In [1]: import numpy as np

In [2]: np.set_printoptions(precision=3, suppress=True, linewidth=120)

In [3]: feats = np.abs(np.array([[2, 0, 2, 2, 1],
   ...:     [0, 3, 1, 2, 0],
   ...:     [0, 2, 1, 1, 0],
   ...:     [2, 3, 3, 3, 0],
   ...:     [2, 3, 0, 3, 2]])) + np.eye(5)

In [4]: feats = feats / feats.sum(axis=1, keepdims=True)

In [5]: print(feats)
[[0.375 0.    0.25  0.25  0.125]
 [0.    0.571 0.143 0.286 0.   ]
 [0.    0.4   0.4   0.2   0.   ]
 [0.167 0.25  0.25  0.333 0.   ]
 [0.182 0.273 0.    0.273 0.273]]

In [6]: print(np.sort(np.abs(np.linalg.eigvals(feats))))
[0.054 0.234 0.234 0.471 1.   ]

In [7]: print((feats + feats.T) / 2)
[[0.375 0.    0.125 0.208 0.153]
 [0.    0.571 0.271 0.268 0.136]
 [0.125 0.271 0.4   0.225 0.   ]
 [0.208 0.268 0.225 0.333 0.136]
 [0.153 0.136 0.    0.136 0.273]]

In [8]: print(np.allclose(feats, feats.T))
False

In [9]: print((feats - feats.T) / 2)
[[ 0.     0.     0.125  0.042 -0.028]
 [ 0.     0.    -0.129  0.018 -0.136]
 [-0.125  0.129  0.    -0.025  0.   ]
 [-0.042 -0.018  0.025  0.    -0.136]
 [ 0.028  0.136  0.     0.136  0.   ]]

In [10]: print(np.round(np.linalg.det(feats), 3))
0.001

In [11]: print(round(np.abs(np.linalg.eigvals(feats)).max(), 3))
1.0

In [12]: print(np.allclose(feats @ feats.T, feats.T @ feats))
False

In [13]: feats.inv()
---------------------------------------------------------------------------
AttributeError                            Traceback (most recent call last)
Cell In[13], line 1
----> 1 feats.inv()

AttributeError: 'numpy.ndarray' object has no attribute 'inv'

In [14]: m1 = np.load("layer10.npy")

In [15]: print(m1)
[[  1  -2   4  -8]
 [  1  -1   1  -1]
 [  1   0   0   0]
 [  1   1   1   1]
 [  1   2   4   8]
 [  1   3   9  27]
 [  1   4  16  64]
 [  1   5  25 125]]

In [16]: vec = np.array([-3, 7, 4, -6])

In [17]: target = m1 @ vec

In [18]: print(np.linalg.solve(m1.T @ m1, m1.T @ target))
[-3.  7.  4. -6.]

In [19]: rng = np.random.default_rng(89)

In [20]: target = target + 0.05 * rng.normal(size=8)

In [21]: print(target)
[  46.974   -0.014   -2.946    2.015  -20.953 -107.983 -294.974 -617.994]

In [22]: c, *_ = np.linalg.lstsq(m1, target)

In [23]: print(np.round(m1.T @ (target - m1 @ c), 3) + 0)
[0. 0. 0. 0.]

In [24]: print([round(float(np.linalg.norm(np.linalg.solve(m1.T @ m1 + lam * np.eye(4), m1.T @ target))), 2) for lam in (0, 1, 10, 100)])
[10.49, 9.57, 7.23, 5.07]

In [25]: vec = np.array([-1, 1, -2, -2])

In [26]: print((m1 @ vec).argmax())
0

In [27]: print(m1 @ (2 * vec))
[  10   -4   -2   -8  -46 -140 -314 -592]

In [28]: print(m1 @ np.eye(4)[3])
[ -8.  -1.   0.   1.   8.  27.  64. 125.]

In [29]: print(m1 @ vec)
[   5   -2   -1   -4  -23  -70 -157 -296]

In [30]: print(m1 @ np.ones(4))
[ -5.   0.   1.   4.  15.  40.  85. 156.]

In [31]: print(np.sign((m1 @ vec).round(6)))
[ 1 -1 -1 -1 -1 -1 -1 -1]

In [32]: print(np.einsum("ij,j->i", m1, vec))
[   5   -2   -1   -4  -23  -70 -157 -296]

In [33]: print(np.linalg.norm(m1 @ vec) <= np.linalg.norm(m1, 2) * np.linalg.norm(vec) + 1e-9)
True

In [34]: out = m1 / np.linalg.norm(m1, axis=1, keepdims=True)

In [35]: G = out @ out.T

In [36]: print((np.abs(G) > 0.9).astype(int))
[[1 0 0 0 0 0 0 0]
 [0 1 0 0 0 0 0 0]
 [0 0 1 0 0 0 0 0]
 [0 0 0 1 0 0 0 0]
 [0 0 0 0 1 1 1 1]
 [0 0 0 0 1 1 1 1]
 [0 0 0 0 1 1 1 1]
 [0 0 0 0 1 1 1 1]]

In [37]: print(G[5])
[-0.701 -0.349  0.035  0.698  0.981  1.     0.996  0.99 ]

In [38]: print(np.argwhere(np.triu(np.abs(G) > 0.95, 1)))
[[4 5]
 [4 6]
 [5 6]
 [5 7]
 [6 7]]

In [39]: print(m1[1] @ m1[7])
-104

In [40]: print(np.linalg.norm(m1, axis=1).argmax())
7

In [41]: print(round(np.linalg.norm(m1, "nuc"), 3))
159.497

In [42]: print(np.linalg.norm(m1, axis=0))
[  2.828   7.746  31.559 143.457]

In [43]: print(round(np.linalg.norm(m1[1] - m1[7]), 3))
128.406

In [44]: print(round(np.linalg.norm(m1[1], 1), 3), np.round(np.linalg.norm(m1[1], np.inf), 3))
4.0 1.0

In [45]: print(np.round(np.linalg.norm(m1, 2), 3))
146.869

In [46]: print(np.linalg.norm(m1, axis=1))
[  9.22    2.      1.      2.      9.22   28.636  66.098 127.577]

In [47]: Q, r_ = np.linalg.qr(m1)

In [48]: print(np.round(np.trace(Q @ Q.T), 3))
4.0

In [49]: print(r_)
[[ -2.828  -4.243 -21.213 -76.368]
 [  0.      6.481  19.442 103.692]
 [  0.      0.     12.961  58.327]
 [  0.      0.      0.    -24.372]]

In [50]: print(np.abs(np.diag(r_)))
[ 2.828  6.481 12.961 24.372]

In [51]: print(Q.shape, r_.shape)
(8, 4) (4, 4)

In [52]: print(np.allclose(r_.T @ r_, m1.T @ m1))
True

In [53]: print(np.round(Q @ r_, 3) + 0)
[[  1.  -2.   4.  -8.]
 [  1.  -1.   1.  -1.]
 [  1.   0.   0.   0.]
 [  1.   1.   1.   1.]
 [  1.   2.   4.   8.]
 [  1.   3.   9.  27.]
 [  1.   4.  16.  64.]
 [  1.   5.  25. 125.]]

In [54]: print(Q)
[[-0.354 -0.54   0.54   0.431]
 [-0.354 -0.386  0.077 -0.308]
 [-0.354 -0.231 -0.231 -0.431]
 [-0.354 -0.077 -0.386 -0.185]
 [-0.354  0.077 -0.386  0.185]
 [-0.354  0.231 -0.231  0.431]
 [-0.354  0.386  0.077  0.308]
 [-0.354  0.54   0.54  -0.431]]

In [55]: print(np.round(Q.T @ Q, 3) + 0)
[[1. 0. 0. 0.]
 [0. 1. 0. 0.]
 [0. 0. 1. 0.]
 [0. 0. 0. 1.]]

In [56]: J = np.loadtxt("data.csv", delimiter=",")

In [57]: print(J)
[[ 0.  3.  1. -3.]
 [-3.  0.  0. -2.]
 [-1.  0.  0.  0.]
 [ 3.  2.  0.  0.]]

In [58]: Q = J.astype(float).copy()

In [59]: for j in range(4):
    ...:     Q[:, j] -= Q[:, :j] @ (Q[:, :j].T @ Q[:, j])
    ...:     Q[:, j] /= np.linalg.norm(Q[:, j])
    ...: 

In [60]: print(Q.round(3) + 0)
[[ 0.     0.9    0.435  0.   ]
 [-0.688  0.284 -0.588 -0.316]
 [-0.229  0.095 -0.196  0.949]
 [ 0.688  0.316 -0.653  0.   ]]

In [61]: Uu, sig, Vt = np.linalg.svd(J)

In [62]: print(sig)
[4.778 4.778 0.419 0.419]

In [63]: out = Uu[:, :2] @ np.diag(sig[:2]) @ Vt[:2]

In [64]: print(round(np.abs(J - out).max(), 3))
0.265

In [65]: print(np.linalg.matrix_rank(out))
2

In [66]: print(np.round(np.linalg.norm(J - out, 2), 3), round(sig[2], 3))
0.419 0.419

In [67]: print(np.argsort(-np.linalg.norm(J, axis=0).round(6), kind="stable")[:3])
[0 1 3]

In [68]: print(np.linalg.cond(J) > 100)
False

In [69]: print(round(np.linalg.norm(J, 2) / np.linalg.norm(J), 3))
0.704

In [70]: print([round(float(x), 3) for x in np.linalg.svd(J, compute_uv=False)[:3]])
[4.778, 4.778, 0.419]

In [71]: print(np.abs(np.linalg.svd(J)[2][-1]))
[0.411 0.645 0.    0.645]

In [72]: W0 = np.load("run15.npy")

In [73]: print(W0)
[[-0.8  -0.8   1.12  1.76]
 [-0.1  -0.1   0.14  0.22]
 [ 0.3   0.3  -0.42 -0.66]
 [-0.1  -0.1   0.14  0.22]
 [-0.15 -0.15  0.21  0.33]
 [-0.2  -0.2   0.28  0.44]
 [-0.35 -0.35  0.49  0.77]
 [ 0.5   0.5  -0.7  -1.1 ]
 [-0.25 -0.25  0.35  0.55]]

In [74]: def softmax(z):
    ...:     e = np.exp(z - z.max(axis=-1, keepdims=True))
    ...:     return e / e.sum(axis=-1, keepdims=True)
    ...: 

In [75]: print(softmax(W0).sum(axis=1))
[1. 1. 1. 1. 1. 1. 1. 1. 1.]

In [76]: print(softmax(W0[1]))
[0.215 0.215 0.273 0.296]

In [77]: att = W0 @ W0.T / np.sqrt(4)

In [78]: print(softmax(att)[1] @ W0)
[-0.181 -0.181  0.254  0.399]

In [79]: K = np.loadtxt("test17.csv", delimiter=",")

In [80]: print(K)
[[ 0.  4.  0.  4.]
 [-3.  4. -3.  4.]
 [ 0.  4.  0.  4.]
 [-3.  4. -3.  4.]]

In [81]: hat = np.triu(np.array([[0, -5, -3, -4], [-3, -2, -2, -2], [5, 4, 3, -1], [2, -1, -3, 1]]), 1) + np.eye(4)

In [82]: out = hat @ K @ np.linalg.inv(hat)

In [83]: print(np.linalg.matrix_rank(out))
2

In [84]: print(round(float(np.linalg.eigvals(K).sum().real), 3))
8.0

In [85]: print(np.round(np.linalg.det(K.T), 3))
0.0

In [86]: print(np.einsum("ij,ji->", K, K))
-32.0

In [87]: print(np.round(np.poly(K), 3) + 0)
[ 1. -8. 48.  0.  0.]

In [88]: G = K.T @ K

In [89]: print((K @ K.T).shape)
(4, 4)

In [90]: print(G)
[[ 18. -24.  18. -24.]
 [-24.  64. -24.  64.]
 [ 18. -24.  18. -24.]
 [-24.  64. -24.  64.]]

In [91]: print(np.linalg.matrix_rank(G))
2

In [92]: vals, vecs = np.linalg.eigh(G)

In [93]: vec = np.array([1, 3, 3, 3])

In [94]: print(round(float(vec @ G @ vec / (vec @ vec)), 3), round(vals[0], 3), round(float(vals[-1]), 3))
51.429 -0.0 148.483

In [95]: print((np.sign(vecs[:, -1].round(6)) == np.sign(vecs[0, -1].round(6))).astype(int))
[1 0 1 0]

In [96]: print(np.abs(G).sum(axis=1).max(), np.round(np.abs(vals).max(), 3))
176.0 148.483

In [97]: print(vec @ G @ vec)
1440.0

In [98]: print(vecs * np.maximum(vals, 0) @ vecs.T)
[[ 18. -24.  18. -24.]
 [-24.  64. -24.  64.]
 [ 18. -24.  18. -24.]
 [-24.  64. -24.  64.]]

In [99]: print(K @ K)
[[-24.  32. -24.  32.]
 [-24.   8. -24.   8.]
 [-24.  32. -24.  32.]
 [-24.   8. -24.   8.]]

In [100]: print((K + K.T) / 2)
[[0.  0.5 0.  0.5]
 [0.5 4.  0.5 4. ]
 [0.  0.5 0.  0.5]
 [0.5 4.  0.5 4. ]]

In [101]: print(np.trace(K))
8.0

In [102]: print(round(float(np.abs(np.linalg.eigvals(K)).max()), 3))
6.928

In [103]: print(np.round(np.sort(np.abs(np.linalg.eigvals(K))), 3) + 0)
[0.    0.    6.928 6.928]

In [104]: arr = np.loadtxt("w.csv", delimiter=",")

In [105]: print(arr)
[[0.158 0.222 0.222 0.158 0.095 0.032]
 [0.222 0.31  0.31  0.222 0.133 0.044]
 [0.222 0.31  0.31  0.222 0.133 0.044]
 [0.158 0.222 0.222 0.158 0.095 0.032]
 [0.095 0.133 0.133 0.095 0.057 0.019]
 [0.032 0.044 0.044 0.032 0.019 0.006]]

In [106]: r0, r1 = arr[4], arr[1]

In [107]: print(np.round(r0 @ r1, 3))
0.133

In [108]: print(round(r0 @ r0, 3))
0.057

In [109]: pr = (r0 @ r1) / (r0 @ r0) * r0

In [110]: print(np.round(r1 - pr, 3) + 0)
[0. 0. 0. 0. 0. 0.]

In [111]: print(round((r1 - pr) @ r0, 3))
0.0

In [112]: print(np.round(np.sort(np.abs(np.linalg.eigvals(arr))), 3) + 0)
[0. 0. 0. 0. 0. 1.]

In [113]: print(np.linalg.matrix_power(arr, 4))
[[0.158 0.222 0.222 0.158 0.095 0.032]
 [0.222 0.31  0.31  0.222 0.133 0.044]
 [0.222 0.31  0.31  0.222 0.133 0.044]
 [0.158 0.222 0.222 0.158 0.095 0.032]
 [0.095 0.133 0.133 0.095 0.057 0.019]
 [0.032 0.044 0.044 0.032 0.019 0.006]]

In [114]: print(np.allclose(arr @ arr.T, arr.T @ arr))
True

In [115]: print(round(float(np.linalg.det(arr)), 3))
-0.0

In [116]: lab = rng.integers(0, 3, 5)

In [117]: M = np.triu((lab[:, None] == lab) & (rng.random((5, 5)) < 0.8), 1).astype(int)

In [118]: M += M.T

In [119]: print(M)
[[0 0 0 0 1]
 [0 0 0 1 0]
 [0 0 0 0 0]
 [0 1 0 0 0]
 [1 0 0 0 0]]

In [120]: Uu, sig, Vt = np.linalg.svd(M)

In [121]: print(np.argmax(sig[:-1] / (sig[1:] + 1e-6)) + 1)
4

In [122]: print(sig)
[1. 1. 1. 1. 0.]

In [123]: out = Uu[:, :4] @ np.diag(sig[:4]) @ Vt[:4]

In [124]: print(np.abs(M - out).max())
0.0

In [125]: print(np.linalg.matrix_rank(out))
4

In [126]: print(round(np.linalg.norm(M - out, 2), 3), sig[4])
0.0 0.0

In [127]: print(np.linalg.matrix_rank(M, rtol=0.05))
4

In [128]: print(np.allclose(M @ M.T, M.T @ M))
True

In [129]: print(np.allclose(M, M.T))
True

In [130]: print(np.trace(M))
0

In [131]: print(M @ M)
[[1 0 0 0 0]
 [0 1 0 0 0]
 [0 0 0 0 0]
 [0 0 0 1 0]
 [0 0 0 0 1]]

In [132]: X = np.array([[0.9, -0.4, 0.5, -1.5, -0.3, -1.3, -1.2],
     ...:     [-0.4, 1.7, -0.1, -2.4, 0.4, 0.2, 1.7],
     ...:     [0.0, 0.5, 0.7, -0.7, -1.7, 0.0, -1.0],
     ...:     [-0.1, -0.5, -1.3, 0.5, 0.5, 0.9, 0.0],
     ...:     [-0.4, -0.1, -1.6, 0.0, 1.4, 0.3, 0.0],
     ...:     [-1.1, -0.9, -1.5, 0.1, -0.4, -0.8, -0.3]])

In [133]: W = np.array([[5, 3], [3, 0], [1, 2], [4, 2], [-2, -5], [-4, 1], [-2, -2]])

In [134]: c = np.array([1, 0])

In [135]: H = np.maximum(X @ W + c, 0)

In [136]: print(np.linalg.matrix_rank(H))
2

In [137]: print(H)
[[ 7.   3.3]
 [ 0.   0. ]
 [ 5.8 10.5]
 [ 0.   0. ]
 [ 0.   0. ]
 [ 0.   0. ]]

In [138]: print((H > 0).astype(int))
[[1 1]
 [0 0]
 [1 1]
 [0 0]
 [0 0]
 [0 0]]

In [139]: print((H > 0).mean(axis=0))
[0.333 0.333]

In [140]: W2 = np.array([[0, 1, -3], [-3, -2, -1]])

In [141]: print(W @ W2)
[[ -9  -1 -18]
 [  0   3  -9]
 [ -6  -3  -5]
 [ -6   0 -14]
 [ 15   8  11]
 [ -3  -6  11]
 [  6   2   8]]

In [142]: print((H @ W2).round(6).argmax(axis=1))
[1 0 1 0 0 0]

In [143]: out = X + rng.integers(-2, 3, (6, 5)) @ rng.integers(-2, 3, (5, 7))

In [144]: print(out)
[[ -4.1  -4.4  -7.5  -0.5  -2.3  -1.3   1.8]
 [  2.6  -3.3  -3.1   1.6   4.4 -12.8   4.7]
 [ -6.   -6.5  -9.3   2.3  -0.7  -1.    5. ]
 [ -6.1  -1.5  -7.3  -5.5  -3.5   1.9   1. ]
 [ -4.4  -9.1  -7.6   2.   10.4  -8.7   8. ]
 [ -1.1   2.1  -0.5   0.1  -5.4  -1.8  -5.3]]

In [145]: print(np.round(np.linalg.svd(out - X, compute_uv=False), 3) + 0)
[27.444 16.97   8.522  6.014  2.25   0.   ]

In [146]: print(out - X)
[[ -5.  -4.  -8.   1.  -2.   0.   3.]
 [  3.  -5.  -3.   4.   4. -13.   3.]
 [ -6.  -7. -10.   3.   1.  -1.   6.]
 [ -6.  -1.  -6.  -6.  -4.   1.   1.]
 [ -4.  -9.  -6.   2.   9.  -9.   8.]
 [  0.   3.   1.   0.  -5.  -1.  -5.]]

In [147]: print(np.abs(out - X).sum(axis=1))
[23. 35. 34. 25. 47. 15.]

In [148]: W = np.array([[3, 1, 3, 2, -3, -1],
     ...:     [0, -3, 3, -2, 1, -3],
     ...:     [-3, 1, 0, 3, 2, -1],
     ...:     [1, -1, -3, 0, 2, 1],
     ...:     [-3, -3, -1, 2, 3, 1],
     ...:     [3, 3, 2, -2, 0, 3],
     ...:     [1, 0, 3, -3, 3, 1]])

In [149]: c = np.array([-3, -2, -2, -8, 9, 1])

In [150]: H = np.maximum(out @ W + c, 0)

In [151]: print((H > 0).astype(int))
[[1 1 0 0 0 1]
 [0 0 0 1 1 0]
 [1 0 0 0 1 1]
 [1 1 1 0 0 1]
 [0 0 0 0 1 1]
 [1 1 0 0 0 0]]

In [152]: print((H > 0).mean(axis=0))
[0.667 0.5   0.167 0.167 0.5   0.667]

In [153]: print(H)
[[11.5  3.1  0.   0.   0.  20.9]
 [ 0.   0.   0.  14.8 22.2  0. ]
 [13.3  0.   0.   0.  19.4 39.4]
 [12.3 10.8  2.   0.   0.  16.6]
 [ 0.   0.   0.   0.  57.1 34.6]
 [ 0.8  0.8  0.   0.   0.   0. ]]

In [154]: W2 = np.array([[5, 2, 4], [5, 4, 5], [1, 3, 4], [0, 1, 1], [1, 4, 2], [2, 3, 1]])

In [155]: print((H @ W2).round(6).argmax(axis=1))
[0 1 1 0 1 0]
